$ python -q
>>> import numpy as np
>>> import numpy.linalg as la
>>> np.set_printoptions(precision=1, suppress=True, linewidth=100)
>>> M = np.load("w.npy")
>>> print(M)
[[0.5 0.2 0.2 0. ]
 [0.  0.5 0.2 0.2]
 [0.3 0.3 0.3 0. ]
 [0.3 0.3 0.  0.3]]
>>> print(np.argsort(-la.norm(M, axis=0).round(6), kind="stable")[:3])
[1 0 2]
>>> print(la.cond(M) > 100)
True
>>> print(round(float(la.norm(M, 2) / la.norm(M)), 1))
0.9
>>> print(la.matrix_rank(M, rtol=0.1))
3
>>> try:
...     la.inv(M)
... except la.LinAlgError as e:
...     print("failed:", e)
... 
failed: Singular matrix
>>> print(np.abs(np.diag(la.qr(M)[1])) > 1e-9)
[ True  True  True False]
>>> print(np.allclose(M[:-1].T @ la.lstsq(M[:-1].T, M[-1])[0], M[-1]))
True
>>> rng = np.random.default_rng(64)
>>> idx = rng.permutation(4)
>>> print(idx)
[0 3 1 2]
>>> M2 = M[idx][:, idx]
>>> print(round(la.det(M2), 1), round(la.det(M[idx]), 1))
0.0 0.0
>>> print(np.round(np.sort(np.abs(la.eigvals(M2))), 1) + 0)
[0.  0.3 0.3 1. ]
>>> print(np.diag(M2))
[0.5 0.3 0.5 0.3]
>>> F = np.array([[3, 2, 7], [-3, -4, 9], [9, 3, 1], [2, -9, -9]])
>>> print(F)
[[ 3  2  7]
 [-3 -4  9]
 [ 9  3  1]
 [ 2 -9 -9]]
>>> M2 = np.c_[F[:, :1] @ np.array([[3]]), np.array([6, 7, 1, 8])]
>>> print(M2)
[[ 9  6]
 [-9  7]
 [27  1]
 [ 6  8]]
>>> print(la.matrix_rank(np.c_[F, M2]))
4
>>> q, r_ = la.qr(M2)
>>> print(q.shape, r_.shape)
(4, 2) (2, 2)
>>> print(round(np.trace(q @ q.T), 1))
2.0
>>> print(q @ r_)
[[ 9.  6.]
 [-9.  7.]
 [27.  1.]
 [ 6.  8.]]
>>> print(np.allclose(r_.T @ r_, M2.T @ M2))
True
>>> x0 = np.array([4, 2, 5])
>>> target = F @ x0
>>> print(la.lstsq(F, target)[0])
[4. 2. 5.]
>>> target = target + 0.3 * rng.normal(size=4)
>>> print(target)
[ 51.2  25.4  47.4 -55.3]
>>> beta, *_ = la.lstsq(F, target)
>>> print(beta)
[4. 2. 5.]
>>> arr = np.array([[1, 0, 1],
...     [1, 0, 1],
...     [2, 2, 3],
...     [1, 0, 1],
...     [0, 0, 0],
...     [1, 0, 1],
...     [0, 0, 0],
...     [0, 0, 0],
...     [1, 0, 1],
...     [1, 0, 1]])
>>> print(arr)
[[1 0 1]
 [1 0 1]
 [2 2 3]
 [1 0 1]
 [0 0 0]
 [1 0 1]
 [0 0 0]
 [0 0 0]
 [1 0 1]
 [1 0 1]]
>>> Uu, sigma, VT = la.svd(arr, full_matrices=False)
>>> print(np.round(Uu.T @ Uu, 1) + 0)
[[1. 0. 0.]
 [0. 1. 0.]
 [0. 0. 1.]]
>>> print(np.cumsum(sigma ** 2) / np.sum(sigma ** 2))
[0.9 1.  1. ]
>>> print(np.round(sigma / sigma[0], 1) + 0)
[1.  0.3 0. ]
>>> X = np.load("x.npy")
>>> print(X)
[[ 1 -1  1 -1]
 [ 1  0  0  0]]
>>> M2 = np.array([[1, -3], [0, -1]])
>>> W2 = np.kron(M2, X)
>>> print(np.round(la.norm(W2, 2), 1), round(float(la.norm(M2, 2) * la.norm(X, 2)), 1))
6.9 6.9
>>> print(la.matrix_rank(X))
2
>>> la.rank(X)
Traceback (most recent call last):
  File "<python-input-48>", line 1, in <module>
    la.rank(X)
    ^^^^^^^
AttributeError: module 'numpy.linalg' has no attribute 'rank'
>>> print(X.mean(axis=0))
[ 1.  -0.5  0.5 -0.5]
>>> np.zeros(2, 4)
Traceback (most recent call last):
  File "<python-input-50>", line 1, in <module>
    np.zeros(2, 4)
    ~~~~~~~~^^^^^^
TypeError: Cannot interpret '4' as a data type
>>> print(np.count_nonzero(X))
5
>>> X[2]
Traceback (most recent call last):
  File "<python-input-52>", line 1, in <module>
    X[2]
    ~^^^
IndexError: index 2 is out of bounds for axis 0 with size 2
>>> print(X.sum(axis=0))
[ 2 -1  1 -1]
>>> def softmax(z):
...     e = np.exp(z - z.max(axis=-1, keepdims=True))
...     return e / e.sum(axis=-1, keepdims=True)
... 
>>> print(np.round(softmax(10 * X[1]), 1) + 0)
[1. 0. 0. 0.]
>>> print(softmax(X).sum(axis=1))
[1. 1.]
>>> scores = X @ X.T / np.sqrt(4)
>>> print(softmax(scores).round(6).argmax(axis=1))
[0 0]
>>> print(softmax(scores + np.triu(np.full(scores.shape, -np.inf), 1)))
[[1.  0. ]
 [0.5 0.5]]
>>> print(softmax(scores)[1] @ X)
[ 1.  -0.5  0.5 -0.5]
>>> print(np.argsort(-la.norm(arr, axis=0).round(6), kind="stable")[:3])
[2 0 1]
>>> print(la.matrix_rank(arr, rtol=0.1))
2
>>> print(la.cond(arr) > 100)
True
>>> print(np.round(la.norm(arr, 2) / la.norm(arr), 1))
1.0
>>> print([round(float(x), 1) for x in la.svd(arr, compute_uv=False)[:3]])
[5.2, 1.4, 0.0]
>>> t = np.radians(72)
>>> r_ = np.eye(4)
>>> r_[2, 2] = r_[1, 1] = np.cos(t)
>>> r_[2, 1], r_[1, 2] = -np.sin(t), np.sin(t)
>>> print(r_)
[[ 1.   0.   0.   0. ]
 [ 0.   0.3  1.   0. ]
 [ 0.  -1.   0.3  0. ]
 [ 0.   0.   0.   1. ]]
>>> M2 = X @ r_.T
>>> print(np.abs(M2 - X).max(axis=0))
[0.  1.6 0.3 0. ]
>>> print(M2)
[[ 1.   0.6  1.3 -1. ]
 [ 1.   0.   0.   0. ]]
>>> mat = np.array([[-1, -1, 0], [0, -2, 1], [0, 1, 1]]) * (rng.random((3, 3)) < 0.3)
>>> print(mat)
[[ 0 -1  0]
 [ 0  0  0]
 [ 0  0  0]]
>>> print(np.abs(np.diag(la.qr(mat)[1])) > 1e-9)
[False False False]
>>> print(mat @ la.pinv(mat) @ mat)
[[ 0. -1.  0.]
 [ 0.  0.  0.]
 [ 0.  0.  0.]]
>>> print(la.lstsq(mat[:-1].T, mat[-1])[2])
1
>>> print(np.allclose(mat[:-1].T @ la.lstsq(mat[:-1].T, mat[-1])[0], mat[-1]))
True
>>> print(la.pinv(mat))
[[ 0.  0.  0.]
 [-1.  0.  0.]
 [ 0.  0.  0.]]
>>> print(la.svd(mat, compute_uv=False))
[1. 0. 0.]
>>> print(mat[:, 2] @ mat[:, 0])
0
>>> print(la.matrix_rank(mat, rtol=0.1))
1
>>> print([round(float(x), 1) for x in la.svd(mat, compute_uv=False)[:3]])
[1.0, 0.0, 0.0]
>>> print(np.argsort(-la.norm(mat, axis=0).round(6), kind="stable")[:3])
[1 0 2]
>>> print(la.matrix_rank(mat - mat[0, 0] * np.eye(3)))
1
>>> print(np.sort(la.eigvals(mat)))
[0. 0. 0.]
>>> print(mat @ mat)
[[0 0 0]
 [0 0 0]
 [0 0 0]]
>>> print([int(la.matrix_rank(la.matrix_power(mat, p))) for p in range(1, 4)])
[1, 0, 0]
>>> try:
...     la.inv(mat)
... except la.LinAlgError as e:
...     print("failed:", e)
... 
failed: Singular matrix
>>> print(la.matrix_power(mat - np.diag(np.diag(mat)), 3))
[[0 0 0]
 [0 0 0]
 [0 0 0]]
>>> E = np.load("test18.npy")
>>> print(E)
[[ 9  9  6  9]
 [ 9 18  6  9]
 [ 6  6  4  6]
 [ 9  9  6  9]]
>>> hat = np.triu(np.array([[0, 0, 3, 3], [2, 1, 3, 2], [1, 0, 2, 3], [1, 3, 1, 2]]), 1) + np.eye(4)
>>> M2 = hat @ E @ la.inv(hat)
>>> print(np.trace(M2), np.trace(E))
40.0 40
>>> print(hat @ E - E @ hat)
[[ 45.  45. -24. -18.]
 [ 36.  36. -57. -45.]
 [ 27.  27. -18. -15.]
 [  0.   0. -54. -63.]]
>>> print(la.matrix_rank(M2))
2
>>> print(round(float(la.det(M2)), 1))
0.0
>>> u, v = E[1], E[2]
>>> print(u @ v)
240
>>> print(u @ u)
522
>>> pr = (u @ v) / (u @ u) * u
>>> print(v - pr)
[ 1.9 -2.3  1.2  1.9]
>>> print(round(la.norm(u + v) ** 2 + la.norm(u - v) ** 2, 1))
1292.0
>>> print(pr)
[4.1 8.3 2.8 4.1]
>>> Uu, sigma, VT = la.svd(E)
>>> print(np.argmax(sigma[:-1] / (sigma[1:] + 1e-6)) + 1)
2
>>> M2 = Uu[:, :2] @ np.diag(sigma[:2]) @ VT[:2]
>>> print(M2)
[[ 9.  9.  6.  9.]
 [ 9. 18.  6.  9.]
 [ 6.  6.  4.  6.]
 [ 9.  9.  6.  9.]]
>>> print(np.round(la.norm(E - M2) / la.norm(E), 1))
0.0
>>> print(la.matrix_rank(E, rtol=0.05))
2
>>> print(np.round(la.norm(E - M2, 2), 1), round(float(sigma[2]), 1))
0.0 0.0
>>> M2 = np.array([[1, -1], [1, -1]])
>>> W2 = np.kron(M2, E)
>>> print(la.matrix_rank(W2))
2
>>> print(round(la.norm(W2, 2), 1), round(la.norm(M2, 2) * la.norm(E, 2), 1))
68.4 68.4
>>> w, evecs = la.eigh(E)
>>> x0 = np.array([2, -2, 0, 1])
>>> print(evecs * np.maximum(w, 0) @ evecs.T)
[[ 9.  9.  6.  9.]
 [ 9. 18.  6.  9.]
 [ 6.  6.  4.  6.]
 [ 9.  9.  6.  9.]]
>>> print(x0 @ E @ x0)
45
>>> A = np.array([[0.9, 0.8, 0.0],
...     [0.4, -0.4, -0.1],
...     [0.7, -1.8, -0.6],
...     [-1.2, -0.2, -0.5],
...     [-0.2, 1.4, 1.4],
...     [-0.3, 0.8, -1.3],
...     [0.9, -0.8, 1.8],
...     [-1.3, 0.0, -0.1],
...     [0.1, 0.0, 0.2],
...     [-0.4, -0.6, -1.1]])
>>> A[:, 1] = -3 * A[:, 0] + 0.3 * rng.normal(size=10)
>>> print(A)
[[ 0.9 -2.7  0. ]
 [ 0.4 -0.9 -0.1]
 [ 0.7 -2.  -0.6]
 [-1.2  3.5 -0.5]
 [-0.2  0.2  1.4]
 [-0.3  0.7 -1.3]
 [ 0.9 -2.4  1.8]
 [-1.3  4.1 -0.1]
 [ 0.1 -0.4  0.2]
 [-0.4  1.4 -1.1]]
>>> x0 = np.array([1, -1, -1, 2])
>>> a = np.maximum(M @ x0, 0)
>>> print(np.maximum(M @ (3 * x0), 0))
[0. 0. 0. 2.]
>>> print(M * (a > 1e-9)[:, None])
[[0.  0.  0.  0. ]
 [0.  0.  0.  0. ]
 [0.  0.  0.  0. ]
 [0.3 0.3 0.  0.3]]
>>> print(np.tanh(M @ x0))
[ 0.  -0.2 -0.3  0.6]
>>> W0 = np.load("run18.npy")
>>> print(W0)
[[ 18.5   0.5   7.5]
 [ 12.4   5.8  14.6]
 [  1.6 -10.  -17.2]
 [ -5.4  10.3  16.3]
 [ 14.1  -9.  -10.9]
 [ 18.9  -0.2   6.4]
 [ 19.2  -0.6   5.7]
 [ 10.    6.9  15.8]
 [-18.7   5.9   3.9]
 [  6.2 -10.3 -16. ]
 [-11.6   9.7  13.1]]
>>> Uu, sigma, VT = la.svd(W0)
>>> print(np.argmax(sigma[:-1] / (sigma[1:] + 1e-6)) + 1)
2
>>> M2 = Uu[:, :2] @ np.diag(sigma[:2]) @ VT[:2]
>>> print(M2)
[[ 18.5   0.5   7.5]
 [ 12.4   5.8  14.6]
 [  1.6 -10.  -17.2]
 [ -5.4  10.3  16.3]
 [ 14.1  -9.  -10.9]
 [ 18.9  -0.2   6.4]
 [ 19.2  -0.6   5.7]
 [ 10.    6.9  15.8]
 [-18.7   5.9   3.9]
 [  6.2 -10.3 -16. ]
 [-11.6   9.7  13.1]]
>>> print(round(la.norm(W0 - M2) / la.norm(W0), 1))
0.0
>>> print(round(np.abs(W0 - M2).max(), 1))
0.0
>>> print(round(la.norm(W0 - M2, 2), 1), round(float(sigma[2]), 1))
0.0 0.0
>>> print(la.matrix_rank(W0, rtol=0.05))
2
